% ipython --no-banner

In [1]: import numpy as np

In [2]: np.set_printoptions(suppress=True, linewidth=120)

In [3]: tidy = lambda a: np.round(a, 3) + 0

In [4]: mat = np.load("data.npy")

In [5]: print(tidy(mat))
[[ 0.237 -0.148  0.267  0.296]
 [-0.148  0.093 -0.167 -0.185]
 [ 0.267 -0.167  0.3    0.333]
 [ 0.296 -0.185  0.333  0.37 ]]

In [6]: # rows and columns are dependent

In [7]: Uu, sv, vt = np.linalg.svd(mat)

In [8]: print(tidy(sv))
[1. 0. 0. 0.]

In [9]: A2 = Uu[:, :1] @ np.diag(sv[:1]) @ vt[:1]

In [10]: print(np.linalg.matrix_rank(A2))
1

In [11]: r = np.linalg.matrix_rank(mat)

In [12]: print(r)
1

In [13]: ns = np.linalg.svd(mat)[2][r:].T

In [14]: print(np.allclose(mat @ ns, 0))
True

In [15]: print(tidy(mat @ ns))
[[0. 0. 0.]
 [0. 0. 0.]
 [0. 0. 0.]
 [0. 0. 0.]]

In [16]: print([int(np.linalg.matrix_rank(np.delete(mat, i, axis=0))) for i in range(4)])
[1, 1, 1, 1]

In [17]: print(np.linalg.matrix_rank(mat.T @ mat), np.linalg.matrix_rank(mat @ mat.T))
1 1

In [18]: print([int(np.linalg.matrix_rank(mat[:i])) for i in range(1, len(mat) + 1)])
[1, 1, 1, 1]

In [19]: M = np.array([[2, 1, 0, 0, 0, 0],
    ...:     [4, 3, 0, 0, 0, 0],
    ...:     [3, 5, 0, 0, 0, 0],
    ...:     [0, 0, 2, 1, 0, 0],
    ...:     [0, 0, 4, 3, 0, 0],
    ...:     [0, 0, 3, 5, 0, 0],
    ...:     [0, 0, 0, 0, 2, 1],
    ...:     [0, 0, 0, 0, 4, 3],
    ...:     [0, 0, 0, 0, 3, 5]])

In [20]: print(M)
[[2 1 0 0 0 0]
 [4 3 0 0 0 0]
 [3 5 0 0 0 0]
 [0 0 2 1 0 0]
 [0 0 4 3 0 0]
 [0 0 3 5 0 0]
 [0 0 0 0 2 1]
 [0 0 0 0 4 3]
 [0 0 0 0 3 5]]

In [21]: rng = np.random.default_rng(667)

In [22]: labels = rng.permutation(6)

In [23]: A2 = M[:, labels] * rng.choice([-1, 1], 6)

In [24]: print(A2)
[[ 0  0  0  2  1  0]
 [ 0  0  0  4  3  0]
 [ 0  0  0  3  5  0]
 [ 0  0  2  0  0 -1]
 [ 0  0  4  0  0 -3]
 [ 0  0  3  0  0 -5]
 [ 2  1  0  0  0  0]
 [ 4  3  0  0  0  0]
 [ 3  5  0  0  0  0]]

In [25]: Uu, _, vt = np.linalg.svd(M.T @ A2)

In [26]: print(tidy(Uu @ vt))
[[ 0.  0.  0.  1.  0.  0.]
 [ 0.  0.  0.  0.  1.  0.]
 [ 0.  0.  1.  0.  0.  0.]
 [ 0.  0.  0.  0.  0. -1.]
 [ 1.  0.  0.  0.  0.  0.]
 [ 0.  1.  0.  0.  0.  0.]]

In [27]: print(labels)
[4 5 2 0 1 3]

In [28]: P = M @ np.linalg.solve(M.T @ M, M.T)

In [29]: print(tidy(np.trace(P)))
6.0

In [30]: print(tidy(P))
[[ 0.305  0.443 -0.126  0.     0.     0.     0.     0.     0.   ]
 [ 0.443  0.718  0.08   0.     0.     0.     0.     0.     0.   ]
 [-0.126  0.08   0.977  0.     0.     0.     0.     0.     0.   ]
 [ 0.     0.     0.     0.305  0.443 -0.126  0.     0.     0.   ]
 [ 0.     0.     0.     0.443  0.718  0.08   0.     0.     0.   ]
 [ 0.     0.     0.    -0.126  0.08   0.977  0.     0.     0.   ]
 [ 0.     0.     0.     0.     0.     0.     0.305  0.443 -0.126]
 [ 0.     0.     0.     0.     0.     0.     0.443  0.718  0.08 ]
 [ 0.     0.     0.     0.     0.     0.    -0.126  0.08   0.977]]

In [31]: print(np.allclose(P @ P, P))
True

In [32]: print(tidy(np.linalg.eigvalsh(P)))
[0. 0. 0. 1. 1. 1. 1. 1. 1.]
